% ipython --no-banner

In [1]: import numpy as np

In [2]: np.set_printoptions(suppress=True, linewidth=100)

In [3]: rd = lambda a: np.round(a, 2) + 0

In [4]: rng = np.random.default_rng(86720)

In [5]: theta = np.sort(rng.uniform(-2, 2, 21))

In [6]: J = np.c_[theta, theta ** 2, theta ** 3] @ np.array([[2, 3, 2], [0, -2, 5], [1, -5, -1]])

In [7]: rd(J)
Out[7]: 
array([[-11.1 ,  22.89,  22.07],
       [ -8.6 ,  14.61,  16.61],
       [ -7.55,  11.33,  14.27],
       [ -5.71,   6.04,  10.12],
       [ -5.44,   5.32,   9.5 ],
       [ -4.01,   1.91,   6.27],
       [ -2.61,  -0.57,   3.15],
       [ -1.74,  -1.37,   1.39],
       [ -1.38,  -1.44,   0.76],
       [ -1.22,  -1.41,   0.51],
       [ -0.32,  -0.51,  -0.19],
       [ -0.07,  -0.11,  -0.06],
       [  0.2 ,   0.28,   0.25],
       [  0.33,   0.42,   0.46],
       [  0.86,   0.56,   1.53],
       [  2.  ,  -1.16,   4.05],
       [  2.1 ,  -1.42,   4.27],
       [  2.33,  -2.  ,   4.72],
       [  5.23, -12.19,   9.45],
       [  6.47, -17.28,  10.99],
       [  8.58, -26.44,  13.19]])

In [8]: blk = np.stack([J, -1 * J, J[::-1]])

In [9]: blk.shape
Out[9]: (3, 21, 3)

In [10]: np.linalg.matrix_rank(blk.reshape(3, -1))
Out[10]: np.int64(2)

In [11]: np.linalg.matrix_rank(blk)
Out[11]: array([3, 3, 3])

In [12]: rd(np.einsum("bij,cij->bc", blk, blk))
Out[12]: 
array([[ 4253.25, -4253.25, -1033.67],
       [-4253.25,  4253.25,  1033.67],
       [-1033.67,  1033.67,  4253.25]])

In [13]: rd(np.linalg.norm(blk, axis=(1, 2)))
Out[13]: array([65.22, 65.22, 65.22])

In [14]: Xc = J - J.mean(axis=0)

In [15]: U, sv, Vh = np.linalg.svd(Xc, full_matrices=False)

In [16]: rd(np.abs(Vh[-1]))
Out[16]: array([0.91, 0.4 , 0.09])

In [17]: rd(Xc.mean(axis=0))
Out[17]: array([0., 0., 0.])

In [18]: q, r_ = np.linalg.qr(J)

In [19]: rd(r_)
Out[19]: 
array([[ 22.44, -41.91, -16.89],
       [  0.  ,  18.39, -19.21],
       [  0.  ,   0.  , -31.63]])

In [20]: rd(q.T @ q)
Out[20]: 
array([[1., 0., 0.],
       [0., 1., 0.],
       [0., 0., 1.]])

In [21]: rd(abs(r_[0, 0])), rd(np.linalg.norm(J[:, 0]))
Out[21]: (np.float64(22.44), np.float64(22.44))

In [22]: rd(q @ r_)
Out[22]: 
array([[-11.1 ,  22.89,  22.07],
       [ -8.6 ,  14.61,  16.61],
       [ -7.55,  11.33,  14.27],
       [ -5.71,   6.04,  10.12],
       [ -5.44,   5.32,   9.5 ],
       [ -4.01,   1.91,   6.27],
       [ -2.61,  -0.57,   3.15],
       [ -1.74,  -1.37,   1.39],
       [ -1.38,  -1.44,   0.76],
       [ -1.22,  -1.41,   0.51],
       [ -0.32,  -0.51,  -0.19],
       [ -0.07,  -0.11,  -0.06],
       [  0.2 ,   0.28,   0.25],
       [  0.33,   0.42,   0.46],
       [  0.86,   0.56,   1.53],
       [  2.  ,  -1.16,   4.05],
       [  2.1 ,  -1.42,   4.27],
       [  2.33,  -2.  ,   4.72],
       [  5.23, -12.19,   9.45],
       [  6.47, -17.28,  10.99],
       [  8.58, -26.44,  13.19]])

In [23]: rd(np.abs(np.diag(r_)))
Out[23]: array([22.44, 18.39, 31.63])

In [24]: Xc = J - J.mean(axis=0)

In [25]: V = np.linalg.svd(Xc)[2][:2]

In [26]: other = Xc - Xc @ V.T @ V

In [27]: rd(np.diag(V.T @ V))
Out[27]: array([0.17, 0.84, 0.99])

In [28]: rd(np.cov(Xc @ V.T, rowvar=False))
Out[28]: 
array([[131.7 ,   0.  ],
       [  0.  ,  35.47]])

In [29]: np.linalg.norm(other, axis=1).round(6).argmax()
Out[29]: np.int64(17)

In [30]: rd((Xc @ V.T).std(axis=0))
Out[30]: array([11.2 ,  5.81])

In [31]: K = np.loadtxt("out3.csv", delimiter=",")

In [32]: rd(K)
Out[32]: 
array([[-4.52,  1.4 , -1.62],
       [-0.64, -2.32, -4.38],
       [ 3.28,  0.54,  3.74],
       [-1.53, -1.85, -4.39],
       [-3.68,  2.94,  1.66],
       [ 1.63,  1.79,  4.37],
       [ 3.53,  0.28,  3.53],
       [-3.84,  0.08, -3.2 ],
       [-0.13, -2.54, -4.31],
       [ 4.07, -0.4 ,  2.88],
       [ 3.11,  0.69,  3.85],
       [ 1.52, -3.03, -3.68]])

In [33]: Xc = (J - J.mean(axis=0)) / J.std(axis=0)

In [34]: np.argwhere(np.abs(Xc) > 2)
Out[34]: 
array([[ 0,  0],
       [ 0,  1],
       [ 0,  2],
       [20,  0],
       [20,  1]])

In [35]: rd(Xc.std(axis=0))
Out[35]: array([1., 1., 1.])

In [36]: coef = np.linalg.lstsq(np.delete(Xc, 0, axis=1), Xc[:, 0])[0]

In [37]: np.abs(coef).argmax()
Out[37]: np.int64(0)

In [38]: rd(coef)
Out[38]: array([-0.9 , -0.13])

In [39]: rd(1 - np.var(Xc[:, 0] - np.delete(Xc, 0, axis=1) @ coef))
Out[39]: np.float64(0.9)

In [40]: idx = K[:, 2] > np.median(K[:, 2])

In [41]: r0 = K[idx].mean(axis=0) - K[~idx].mean(axis=0)

In [42]: idx.astype(int)
Out[42]: array([0, 0, 1, 0, 1, 1, 1, 0, 0, 1, 1, 0])

In [43]: (((K - K.mean(axis=0)) @ r0 > 0) == idx).mean()
Out[43]: np.float64(1.0)

In [44]: np.argsort(-np.abs(r0).round(6), kind="stable")
Out[44]: array([2, 0, 1])

In [45]: M = np.array([[1, 4, 8], [0, 1, 7], [8, 7, 8]]) * (rng.random((3, 3)) < 0.3)

In [46]: M
Out[46]: 
array([[0, 4, 0],
       [0, 0, 0],
       [0, 7, 0]])

In [47]: Z = J[[6, 5]].astype(float)

In [48]: for _ in range(6):
    ...:     idx = np.linalg.norm(J[:, None] - Z, axis=-1).argmin(axis=1)
    ...:     Z = np.array([J[idx == j].mean(axis=0) for j in range(2)])
    ...: 

In [49]: idx
Out[49]: array([1, 1, 1, 1, 1, 0, 0, 0, 0, 0, 0, 0, 0, 0, 0, 0, 0, 0, 0, 0, 0])

In [50]: np.abs(Z[1] - Z[0]).argmax()
Out[50]: np.int64(1)

In [51]: F = np.array([[4, 2, 6], [4, 2, 5], [6, 3, 6]])

In [52]: F
Out[52]: 
array([[4, 2, 6],
       [4, 2, 5],
       [6, 3, 6]])

In [53]: U, sv, Vh = np.linalg.svd(F)

In [54]: rd(sv)
Out[54]: array([13.44,  1.16,  0.  ])

In [55]: other = U[:, :2] @ np.diag(sv[:2]) @ Vh[:2]

In [56]: rd(np.linalg.norm(F - other) / np.linalg.norm(F))
Out[56]: np.float64(0.0)

In [57]: np.linalg.matrix_rank(other)
Out[57]: np.int64(2)

In [58]: np.linalg.matrix_rank(F, rtol=0.05)
Out[58]: np.int64(2)

In [59]: other = np.array([[-1, -1], [2, -5], [-3, -1]])

In [60]: np.einsum("ik,kj->ji", F, other)
Out[60]: 
array([[-18, -15, -18],
       [-20, -19, -27]])

In [61]: F @ other
Out[61]: 
array([[-18, -20],
       [-15, -19],
       [-18, -27]])

In [62]: np.einsum("ij->j", F)
Out[62]: array([14,  7, 17])

In [63]: np.vstack([F, other.T]).shape
Out[63]: (5, 3)

In [64]: np.linalg.matrix_rank(np.vstack([F, other.T]))
Out[64]: np.int64(3)

In [65]: other.T @ F.T
Out[65]: 
array([[-18, -15, -18],
       [-20, -19, -27]])

In [66]: rk = np.linalg.matrix_rank(F)

In [67]: rk
Out[67]: np.int64(2)

In [68]: null = np.linalg.svd(F)[2][rk:].T

In [69]: rd(null @ null.T)
Out[69]: 
array([[ 0.2, -0.4,  0. ],
       [-0.4,  0.8,  0. ],
       [ 0. ,  0. ,  0. ]])

In [70]: rd(F @ null)
Out[70]: 
array([[0.],
       [0.],
       [0.]])

In [71]: arr = np.loadtxt("w.csv", delimiter=",")

In [72]: arr
Out[72]: 
array([[0., 0., 0.],
       [0., 0., 0.],
       [0., 0., 0.],
       [0., 2., 2.],
       [0., 2., 2.],
       [0., 0., 0.],
       [0., 0., 0.],
       [0., 0., 0.],
       [2., 0., 1.],
       [3., 2., 2.],
       [0., 2., 2.],
       [0., 0., 0.],
       [0., 0., 0.],
       [2., 0., 1.],
       [0., 0., 0.],
       [1., 2., 1.],
       [0., 0., 0.],
       [2., 0., 1.],
       [0., 2., 2.]])

In [73]: U, sv, Vh = np.linalg.svd(K)

In [74]: V = Vh[:(sv > 1e-8).sum()]

In [75]: x0 = K[0] + -1 * K[11] + rng.integers(2) * np.eye(3)[2]

In [76]: rd(x0)
Out[76]: array([-6.03,  4.42,  2.06])

In [77]: rd(np.linalg.norm(x0 - V.T @ V @ x0))
Out[77]: np.float64(0.0)

In [78]: rd(np.diag(V.T @ V))
Out[78]: array([0.83, 0.39, 0.78])

In [79]: X = np.loadtxt("arr.csv", delimiter=",")

In [80]: X
Out[80]: 
array([[-2.,  0.,  0.],
       [ 0., -2., -3.],
       [ 0., -3., -2.]])

In [81]: G = X.T @ X

In [82]: np.trace(G), (X ** 2).sum()
Out[82]: (np.float64(30.0), np.float64(30.0))

In [83]: rd(np.linalg.eigvalsh(G)[::-1])
Out[83]: array([25.,  4.,  1.])

In [84]: G
Out[84]: 
array([[ 4.,  0.,  0.],
       [ 0., 13., 12.],
       [ 0., 12., 13.]])

In [85]: np.allclose(G, G.T)
Out[85]: True

In [86]: E = np.loadtxt("mat.csv", delimiter=",")

In [87]: rd(E)
Out[87]: 
array([[-2.33, -3.09,  1.  ],
       [ 3.23, -2.07,  1.14],
       [-0.36,  1.47,  3.7 ]])

In [88]: other = np.array([[5, 3, 2], [3, 5, 4]])

In [89]: Z = np.kron(other, E)

In [90]: rd(np.linalg.norm(Z, 2)), rd(np.linalg.norm(other, 2) * np.linalg.norm(E, 2))
Out[90]: (np.float64(36.33), np.float64(36.33))

In [91]: rd(np.diff(E, axis=0))
Out[91]: 
array([[ 5.56,  1.02,  0.13],
       [-3.59,  3.54,  2.56]])

In [92]: rd(E.mean(axis=0))
Out[92]: array([ 0.18, -1.23,  1.95])

In [93]: rd(np.abs(E).max())
Out[93]: np.float64(3.7)

In [94]: rd(np.linalg.svd(E, compute_uv=False))
Out[94]: array([4., 4., 4.])

In [95]: np.linalg.matrix_rank(E)
Out[95]: np.int64(3)

In [96]: rd(E - E[0])
Out[96]: 
array([[0.  , 0.  , 0.  ],
       [5.56, 1.02, 0.13],
       [1.97, 4.56, 2.7 ]])
